$ python3 -q
>>> import numpy as np
>>> from numpy import linalg as LA
>>> np.set_printoptions(suppress=True, linewidth=200)
>>> X = np.loadtxt("m.csv", delimiter=",")
>>> X
array([[24., 23., 24., 34., 18., 18., 32., 22.],
       [15.,  5., 10.,  6.,  6., 10., 15.,  6.],
       [ 7.,  7., 12., 13., 14., 13., 11.,  6.],
       [12., 10., 21., 19., 22., 20., 17.,  8.],
       [19.,  9., 15., 14., 21., 15., 18.,  8.],
       [ 0.,  0.,  0.,  0.,  0.,  0.,  0.,  0.],
       [ 0.,  0.,  0.,  0.,  0.,  0.,  0.,  0.],
       [ 6.,  4.,  7.,  3.,  0.,  8.,  6.,  4.],
       [13.,  6.,  9., 11.,  2., 11., 15., 11.],
       [15., 19., 13., 18.,  9.,  8., 15., 13.],
       [20., 12., 12., 19.,  9.,  6., 22., 13.],
       [ 2.,  9.,  3.,  7.,  2.,  5.,  2.,  7.],
       [13., 12., 15., 18., 15., 14., 19., 11.],
       [ 9.,  1.,  3.,  3.,  6.,  2.,  9.,  2.],
       [ 6., 18., 10., 15.,  3.,  6.,  6., 11.],
       [ 9., 14., 10., 13.,  8.,  7.,  7.,  8.],
       [10., 13., 14., 11.,  1.,  9., 10.,  8.],
       [ 6., 18., 10., 15.,  3.,  6.,  6., 11.],
       [ 4.,  9.,  7.,  8.,  1.,  1.,  4.,  4.],
       [ 9., 12., 16., 14.,  9.,  8., 10.,  6.],
       [12., 22., 17., 18.,  3., 14., 12., 15.],
       [ 2.,  2.,  9.,  8.,  7.,  7.,  8.,  2.],
       [ 7.,  2.,  2.,  8.,  2.,  3.,  9.,  7.],
       [ 4.,  9.,  7.,  8.,  1.,  1.,  4.,  4.],
       [27., 15., 31., 25., 28., 30., 32., 14.],
       [15., 22., 21., 31., 12., 16., 23., 20.],
       [ 2.,  9.,  3.,  7.,  2.,  5.,  2.,  7.],
       [ 9.,  1.,  3.,  3.,  6.,  2.,  9.,  2.],
       [ 2.,  2.,  9.,  8.,  7.,  7.,  8.,  2.]])
>>> C2 = np.cov(X, rowvar=False)
>>> np.median(X, axis=0)
array([ 9.,  9., 10., 11.,  6.,  7.,  9.,  7.])
>>> np.round(X.std(axis=0), 2)
array([6.85, 6.88, 7.24, 8.19, 7.27, 6.68, 8.23, 5.4 ])
>>> np.round(LA.eigvalsh(C2)[::-1], 2)
array([334.3 ,  51.14,  19.49,   8.29,   5.54,   3.57,   0.31,   0.02])
>>> dist = LA.norm(X[:, None] - X[None], axis=-1)
>>> (dist + 1e9 * np.eye(29)).round(6).argmin(axis=1)
array([25,  8, 19,  4, 12,  6,  5, 22,  1, 20,  9, 26,  4, 27, 17, 19, 15, 14, 23, 15,  9, 28, 13, 18,  0,  0, 11, 13, 21])
>>> dist[:5, :5].round(2)
array([[ 0.  , 46.24, 43.22, 31.43, 33.35],
       [46.24,  0.  , 14.49, 26.23, 19.6 ],
       [43.22, 14.49,  0.  , 17.44, 16.25],
       [31.43, 26.23, 17.44,  0.  , 11.75],
       [33.35, 19.6 , 16.25, 11.75,  0.  ]])
>>> np.unravel_index(dist.round(6).argmax(), dist.shape)
(np.int64(5), np.int64(24))
>>> dist[16].round(6).argsort(kind="stable")[:4]
array([16, 15, 19, 14])
>>> dist.mean(axis=1).argmax()
np.int64(24)
>>> Uu, sv, vt = LA.svd(X, full_matrices=False)
>>> np.round(sv / sv[0], 2) + 0
array([1.  , 0.22, 0.13, 0.09, 0.07, 0.06, 0.02, 0.  ])
>>> np.round(Uu.T @ Uu, 2) + 0
array([[1., 0., 0., 0., 0., 0., 0., 0.],
       [0., 1., 0., 0., 0., 0., 0., 0.],
       [0., 0., 1., 0., 0., 0., 0., 0.],
       [0., 0., 0., 1., 0., 0., 0., 0.],
       [0., 0., 0., 0., 1., 0., 0., 0.],
       [0., 0., 0., 0., 0., 1., 0., 0.],
       [0., 0., 0., 0., 0., 0., 1., 0.],
       [0., 0., 0., 0., 0., 0., 0., 1.]])
>>> Uu.shape, sv.shape, vt.shape
((29, 8), (8,), (8, 8))
>>> sv.round(2)
array([178.88,  38.64,  23.38,  15.36,  12.53,  10.  ,   2.95,   0.68])
>>> np.round(Uu.T @ X @ vt.T, 2) + 0
array([[178.88,   0.  ,   0.  ,   0.  ,   0.  ,   0.  ,   0.  ,   0.  ],
       [  0.  ,  38.64,   0.  ,   0.  ,   0.  ,   0.  ,   0.  ,   0.  ],
       [  0.  ,   0.  ,  23.38,   0.  ,   0.  ,   0.  ,   0.  ,   0.  ],
       [  0.  ,   0.  ,   0.  ,  15.36,   0.  ,   0.  ,   0.  ,   0.  ],
       [  0.  ,   0.  ,   0.  ,   0.  ,  12.53,   0.  ,   0.  ,   0.  ],
       [  0.  ,   0.  ,   0.  ,   0.  ,   0.  ,  10.  ,   0.  ,   0.  ],
       [  0.  ,   0.  ,   0.  ,   0.  ,   0.  ,   0.  ,   2.95,   0.  ],
       [  0.  ,   0.  ,   0.  ,   0.  ,   0.  ,   0.  ,   0.  ,   0.68]])
>>> np.round(vt @ vt.T, 2) + 0
array([[1., 0., 0., 0., 0., 0., 0., 0.],
       [0., 1., 0., 0., 0., 0., 0., 0.],
       [0., 0., 1., 0., 0., 0., 0., 0.],
       [0., 0., 0., 1., 0., 0., 0., 0.],
       [0., 0., 0., 0., 1., 0., 0., 0.],
       [0., 0., 0., 0., 0., 1., 0., 0.],
       [0., 0., 0., 0., 0., 0., 1., 0.],
       [0., 0., 0., 0., 0., 0., 0., 1.]])
>>> np.abs(Uu[:, 0]).round(6).argmax()
np.int64(24)
>>> Xs = X - X.mean(axis=0)
>>> vecs = LA.svd(Xs)[2][:1]
>>> out = Xs - Xs @ vecs.T @ vecs
>>> np.round((Xs @ vecs.T).std(axis=0), 2)
array([17.97])
>>> feats = np.loadtxt("layer1.csv", delimiter=",")
>>> feats.round(2)
array([[-0.19, -0.51,  0.01, -0.22,  0.3 , -0.43],
       [-0.34, -0.17, -0.21, -0.25,  0.51,  0.62],
       [ 0.25, -0.64, -0.4 ,  0.25, -0.25,  0.2 ],
       [-0.06, -0.25, -0.03, -0.61, -0.5 ,  0.04],
       [-0.22,  0.3 , -0.45,  0.05, -0.43,  0.25],
       [-0.06, -0.17, -0.38,  0.43,  0.11, -0.2 ],
       [-0.47,  0.05,  0.07,  0.4 ,  0.04,  0.08],
       [-0.03,  0.1 , -0.07, -0.19,  0.15,  0.19],
       [ 0.  , -0.32,  0.65,  0.27, -0.2 ,  0.43],
       [-0.72, -0.1 ,  0.1 ,  0.01, -0.28, -0.24]])
>>> out = np.array([[3, 2], [4, 2], [4, 0], [4, 2], [5, 4], [1, 1], [3, 3], [0, 4]])
>>> np.einsum("ik,kj->ji", X, out)
array([[600., 214., 265., 417., 383.,   0.,   0., 100., 209., 343., 349., 103., 365., 114., 229., 243., 226., 229., 126., 278., 329., 148., 109., 126., 631., 486., 103., 114., 148.],
       [436., 155., 180., 273., 269.,   0.,   0.,  68., 168., 245., 262.,  83., 261.,  87., 158., 164., 143., 158.,  75., 168., 226.,  91., 100.,  75., 428., 349.,  83.,  87.,  91.]])
>>> out.T @ X.T
array([[600., 214., 265., 417., 383.,   0.,   0., 100., 209., 343., 349., 103., 365., 114., 229., 243., 226., 229., 126., 278., 329., 148., 109., 126., 631., 486., 103., 114., 148.],
       [436., 155., 180., 273., 269.,   0.,   0.,  68., 168., 245., 262.,  83., 261.,  87., 158., 164., 143., 158.,  75., 168., 226.,  91., 100.,  75., 428., 349.,  83.,  87.,  91.]])
>>> np.einsum("ij->j", X)
array([279., 285., 313., 357., 217., 252., 331., 232.])
>>> LA.matrix_rank(X @ out)
np.int64(2)
>>> f, g = feats[1], feats[5]
>>> round(float(f @ f), 2)
0.9
>>> round(float(f @ g), 2)
-0.05
>>> p = (f @ g) / (f @ f) * f
>>> np.round(np.outer(f, g), 2)
array([[ 0.02,  0.06,  0.13, -0.15, -0.04,  0.07],
       [ 0.01,  0.03,  0.06, -0.07, -0.02,  0.03],
       [ 0.01,  0.04,  0.08, -0.09, -0.02,  0.04],
       [ 0.02,  0.04,  0.1 , -0.11, -0.03,  0.05],
       [-0.03, -0.09, -0.2 ,  0.22,  0.05, -0.1 ],
       [-0.04, -0.1 , -0.23,  0.27,  0.07, -0.13]])
>>> round(float(LA.norm(f + g) ** 2 + LA.norm(f - g) ** 2), 2)
2.63
>>> LA.matrix_rank(np.outer(f, g))
np.int64(1)
>>> p.round(2)
array([ 0.02,  0.01,  0.01,  0.01, -0.03, -0.03])
>>> np.round(LA.pinv(feats), 2)
array([[-0.19, -0.34,  0.25, -0.06, -0.22, -0.06, -0.47, -0.03,  0.  , -0.72],
       [-0.51, -0.17, -0.64, -0.25,  0.3 , -0.17,  0.05,  0.1 , -0.32, -0.1 ],
       [ 0.01, -0.21, -0.4 , -0.03, -0.45, -0.38,  0.07, -0.07,  0.65,  0.1 ],
       [-0.22, -0.25,  0.25, -0.61,  0.05,  0.43,  0.4 , -0.19,  0.27,  0.01],
       [ 0.3 ,  0.51, -0.25, -0.5 , -0.43,  0.11,  0.04,  0.15, -0.2 , -0.28],
       [-0.43,  0.62,  0.2 ,  0.04,  0.25, -0.2 ,  0.08,  0.19,  0.43, -0.24]])
>>> np.round(feats[:, 0] @ feats[:, 4], 2)
np.float64(-0.0)
>>> np.round(feats.T @ feats, 2) + 0
array([[1., 0., 0., 0., 0., 0.],
       [0., 1., 0., 0., 0., 0.],
       [0., 0., 1., 0., 0., 0.],
       [0., 0., 0., 1., 0., 0.],
       [0., 0., 0., 0., 1., 0.],
       [0., 0., 0., 0., 0., 1.]])
>>> out = feats / LA.norm(feats, axis=1, keepdims=True)
>>> C2 = out @ out.T
>>> C2.round(2)
array([[ 1.  ,  0.13,  0.09,  0.16, -0.6 ,  0.24, -0.1 , -0.16, -0.19,  0.32],
       [ 0.13,  1.  ,  0.04, -0.01,  0.06, -0.08,  0.18,  0.8 ,  0.01, -0.07],
       [ 0.09,  0.04,  1.  ,  0.18,  0.15,  0.5 , -0.12, -0.32,  0.18, -0.17],
       [ 0.16, -0.01,  0.18,  1.  ,  0.23, -0.5 , -0.47,  0.1 ,  0.01,  0.28],
       [-0.6 ,  0.06,  0.15,  0.23,  1.  ,  0.12,  0.23,  0.16, -0.26,  0.22],
       [ 0.24, -0.08,  0.5 , -0.5 ,  0.12,  1.  ,  0.38, -0.44, -0.32,  0.1 ],
       [-0.1 ,  0.18, -0.12, -0.47,  0.23,  0.38,  1.  , -0.18,  0.29,  0.6 ],
       [-0.16,  0.8 , -0.32,  0.1 ,  0.16, -0.44, -0.18,  1.  , -0.24, -0.31],
       [-0.19,  0.01,  0.18,  0.01, -0.26, -0.32,  0.29, -0.24,  1.  ,  0.07],
       [ 0.32, -0.07, -0.17,  0.28,  0.22,  0.1 ,  0.6 , -0.31,  0.07,  1.  ]])
>>> (C2 - 2 * np.eye(10)).round(6).argmax(axis=1)
array([9, 7, 5, 9, 3, 2, 9, 1, 6, 6])
>>> (np.abs(C2) > 0.9).astype(int)
array([[1, 0, 0, 0, 0, 0, 0, 0, 0, 0],
       [0, 1, 0, 0, 0, 0, 0, 0, 0, 0],
       [0, 0, 1, 0, 0, 0, 0, 0, 0, 0],
       [0, 0, 0, 1, 0, 0, 0, 0, 0, 0],
       [0, 0, 0, 0, 1, 0, 0, 0, 0, 0],
       [0, 0, 0, 0, 0, 1, 0, 0, 0, 0],
       [0, 0, 0, 0, 0, 0, 1, 0, 0, 0],
       [0, 0, 0, 0, 0, 0, 0, 1, 0, 0],
       [0, 0, 0, 0, 0, 0, 0, 0, 1, 0],
       [0, 0, 0, 0, 0, 0, 0, 0, 0, 1]])
>>> C2[3].round(2)
array([ 0.16, -0.01,  0.18,  1.  ,  0.23, -0.5 , -0.47,  0.1 ,  0.01,  0.28])
>>> round(np.degrees(np.arccos(np.clip(C2[3, 2], -1, 1))), 2)
np.float64(79.62)
>>> round(np.abs(LA.eigvals(C2)).max(), 2)
np.float64(2.36)
>>> np.round(np.sort(np.abs(LA.eigvals(C2))), 2) + 0
array([0.  , 0.  , 0.  , 0.  , 1.23, 1.45, 1.55, 1.58, 1.83, 2.36])
>>> np.round((C2 + C2.T) / 2, 2)
array([[ 1.  ,  0.13,  0.09,  0.16, -0.6 ,  0.24, -0.1 , -0.16, -0.19,  0.32],
       [ 0.13,  1.  ,  0.04, -0.01,  0.06, -0.08,  0.18,  0.8 ,  0.01, -0.07],
       [ 0.09,  0.04,  1.  ,  0.18,  0.15,  0.5 , -0.12, -0.32,  0.18, -0.17],
       [ 0.16, -0.01,  0.18,  1.  ,  0.23, -0.5 , -0.47,  0.1 ,  0.01,  0.28],
       [-0.6 ,  0.06,  0.15,  0.23,  1.  ,  0.12,  0.23,  0.16, -0.26,  0.22],
       [ 0.24, -0.08,  0.5 , -0.5 ,  0.12,  1.  ,  0.38, -0.44, -0.32,  0.1 ],
       [-0.1 ,  0.18, -0.12, -0.47,  0.23,  0.38,  1.  , -0.18,  0.29,  0.6 ],
       [-0.16,  0.8 , -0.32,  0.1 ,  0.16, -0.44, -0.18,  1.  , -0.24, -0.31],
       [-0.19,  0.01,  0.18,  0.01, -0.26, -0.32,  0.29, -0.24,  1.  ,  0.07],
       [ 0.32, -0.07, -0.17,  0.28,  0.22,  0.1 ,  0.6 , -0.31,  0.07,  1.  ]])
>>> np.allclose(C2 @ C2.T, C2.T @ C2)
True
>>> np.allclose(C2, C2.T)
True
>>> np.round(LA.det(C2), 2)
np.float64(0.0)
>>> K = np.loadtxt("x.csv", delimiter=",")
>>> K
array([[ 3., -3.,  0., -1.,  0.,  0.,  1.,  0.,  0.],
       [ 2.,  0.,  0., -2.,  0.,  0., -1.,  0.,  0.],
       [ 0.,  0.,  3.,  0.,  1., -2.,  0.,  3., -1.],
       [-2., -2.,  0., -3.,  0.,  0., -2.,  0.,  0.],
       [ 0.,  0.,  0.,  0.,  3.,  2.,  0., -2.,  2.],
       [ 0.,  0., -3.,  0.,  0., -2.,  0.,  1.,  3.],
       [ 1.,  1.,  0., -1.,  0.,  0.,  2.,  0.,  0.],
       [ 0.,  0., -1.,  0., -3., -2.,  0.,  2.,  2.],
       [ 0.,  0.,  2.,  0.,  3.,  1.,  0., -1.,  1.]])
>>> # 2 groups of indices that never mix
>>> t = np.radians(37)
>>> Rm = np.eye(9)
>>> Rm[8, 8] = Rm[1, 1] = np.cos(t)
>>> Rm[8, 1], Rm[1, 8] = -np.sin(t), np.sin(t)
>>> Rm.round(2)
array([[ 1. ,  0. ,  0. ,  0. ,  0. ,  0. ,  0. ,  0. ,  0. ],
       [ 0. ,  0.8,  0. ,  0. ,  0. ,  0. ,  0. ,  0. ,  0.6],
       [ 0. ,  0. ,  1. ,  0. ,  0. ,  0. ,  0. ,  0. ,  0. ],
       [ 0. ,  0. ,  0. ,  1. ,  0. ,  0. ,  0. ,  0. ,  0. ],
       [ 0. ,  0. ,  0. ,  0. ,  1. ,  0. ,  0. ,  0. ,  0. ],
       [ 0. ,  0. ,  0. ,  0. ,  0. ,  1. ,  0. ,  0. ,  0. ],
       [ 0. ,  0. ,  0. ,  0. ,  0. ,  0. ,  1. ,  0. ,  0. ],
       [ 0. ,  0. ,  0. ,  0. ,  0. ,  0. ,  0. ,  1. ,  0. ],
       [ 0. , -0.6,  0. ,  0. ,  0. ,  0. ,  0. ,  0. ,  0.8]])
>>> out = K @ Rm.T
>>> np.round(LA.svd(K, compute_uv=False), 2), np.round(LA.svd(out, compute_uv=False), 2)
(array([7.26, 5.72, 5.03, 4.71, 4.21, 2.5 , 1.82, 1.65, 0.33]), array([7.26, 5.72, 5.03, 4.71, 4.21, 2.5 , 1.82, 1.65, 0.33]))
>>> np.allclose(K @ K.T, out @ out.T)
True
>>> round(float(LA.det(Rm)), 2), np.round(np.trace(Rm), 2)
(1.0, np.float64(8.6))
